% ipython --no-banner

In [1]: import numpy as np

In [2]: np.set_printoptions(suppress=True, linewidth=120)

In [3]: feats = np.loadtxt("run13.csv", delimiter=",")

In [4]: print(feats)
[[ 0.7 -0.7  3.3]
 [ 0.6 -0.5  2.1]
 [ 1.5 -0.2 -0.6]
 [ 0.5 -0.8  2.7]
 [-0.9 -0.5 -2.7]
 [-1.4  0.3  5.1]
 [ 0.3  0.1 -2.7]]

In [5]: Q, R = np.linalg.qr(feats)

In [6]: print(np.round(Q @ R, 3))
[[ 0.7 -0.7  3.3]
 [ 0.6 -0.5  2.1]
 [ 1.5 -0.2 -0.6]
 [ 0.5 -0.8  2.7]
 [-0.9 -0.5 -2.7]
 [-1.4  0.3  5.1]
 [ 0.3  0.1 -2.7]]

In [7]: print(np.round(Q.T @ Q, 3) + 0)
[[1. 0. 0.]
 [0. 1. 0.]
 [0. 0. 1.]]

In [8]: out = np.c_[feats[:, :2] @ np.array([[-5, -2], [1, -2]]), np.array([-6, 5, 1, 6, -8, 2, 2])]

In [9]: print(out.round(3))
[[-4.2  0.  -6. ]
 [-3.5 -0.2  5. ]
 [-7.7 -2.6  1. ]
 [-3.3  0.6  6. ]
 [ 4.   2.8 -8. ]
 [ 7.3  2.2  2. ]
 [-1.4 -0.8  2. ]]

In [10]: print(np.round(np.linalg.norm(out - feats @ np.linalg.lstsq(feats, out)[0], axis=0), 3) + 0)
[ 0.     0.    10.924]

In [11]: print(np.round(np.linalg.norm(np.linalg.qr(feats)[0].T @ out, axis=0) ** 2 / ((out ** 2).sum(axis=0) + 1e-12), 3))
[1.    1.    0.298]

In [12]: print(np.linalg.matrix_rank(out))
3

In [13]: t3 = np.stack([out, 5 * out, out[::-1]])

In [14]: print(np.linalg.matrix_rank(t3))
[3 3 3]

In [15]: print(np.round(np.linalg.norm(t3, axis=(1, 2)), 3))
[19.021 95.105 19.021]

In [16]: print(np.linalg.matrix_rank(t3.reshape(3, -1)))
2

In [17]: print((t3 @ out.T).shape)
(3, 7, 7)

In [18]: print(np.round(t3.sum(axis=0), 3))
[[-26.6  -0.8 -34. ]
 [-13.7   1.   32. ]
 [-42.2 -12.8  -2. ]
 [-23.1   4.2  42. ]
 [ 16.3  14.2 -47. ]
 [ 40.3  13.   17. ]
 [-12.6  -4.8   6. ]]

In [19]: print(t3.shape)
(3, 7, 3)

In [20]: r0 = np.array([3, 1, 1])

In [21]: print(np.round(np.convolve(feats[1], r0), 3))
[ 1.8 -0.9  6.4  1.6  2.1]

In [22]: print(np.round(np.cross(feats[1, :3], feats[3, :3]), 3))
[ 0.33 -0.57 -0.23]

In [23]: x = np.array([0, -2, -2])

In [24]: rhs = feats @ x

In [25]: b, lr = np.zeros(3), 1 / np.linalg.norm(feats, 2) ** 2

In [26]: for i in range(15):
    ...:     b -= lr * feats.T @ (feats @ b - rhs)
    ...:     if i % 5 == 0: print(i, round(np.linalg.norm(feats @ b - rhs), 3))
    ...: 
0 2.509
5 2.098
10 1.836

In [27]: print(b.round(3))
[ 0.333 -0.52  -1.926]

In [28]: print(np.round(np.linalg.cond(feats), 3))
7.301

In [29]: arr = np.loadtxt("a.csv", delimiter=",")

In [30]: print(arr)
[[ -0.5   0.4   0.3   1.3  -0.6]
 [  0.7  -1.6   1.1  -1.1  -1.1]
 [ -1.5   1.1   0.8  -1.7   0.8]
 [ -0.8   0.6  -1.5   1.1   0.5]
 [  0.4   1.1  -1.   -0.6  -0.6]
 [  0.9  -0.5   0.2   2.   -2.1]
 [  1.2   0.3  -0.8   3.1   0.7]
 [ -0.1   0.1   2.    1.5  -0.5]
 [  0.4   0.7  -1.3   1.6  -1.6]
 [  0.   -0.7  -0.3   0.4  -1.4]
 [ 15.   -4.    1.    4.  -12. ]
 [ -1.    1.5   0.6   1.7  -0.7]]

In [31]: G = np.cov(arr, rowvar=False)

In [32]: print(np.round(np.corrcoef(arr.T), 3))
[[ 1.    -0.862  0.224  0.598 -0.969]
 [-0.862  1.    -0.368 -0.402  0.857]
 [ 0.224 -0.368  1.    -0.036 -0.273]
 [ 0.598 -0.402 -0.036  1.    -0.556]
 [-0.969  0.857 -0.273 -0.556  1.   ]]

In [33]: print(np.round(np.median(arr, axis=0), 3))
[ 0.2   0.35  0.25  1.4  -0.65]

In [34]: print(np.round(np.linalg.eigvalsh(G)[::-1], 3))
[33.447  2.018  0.99   0.481  0.369]
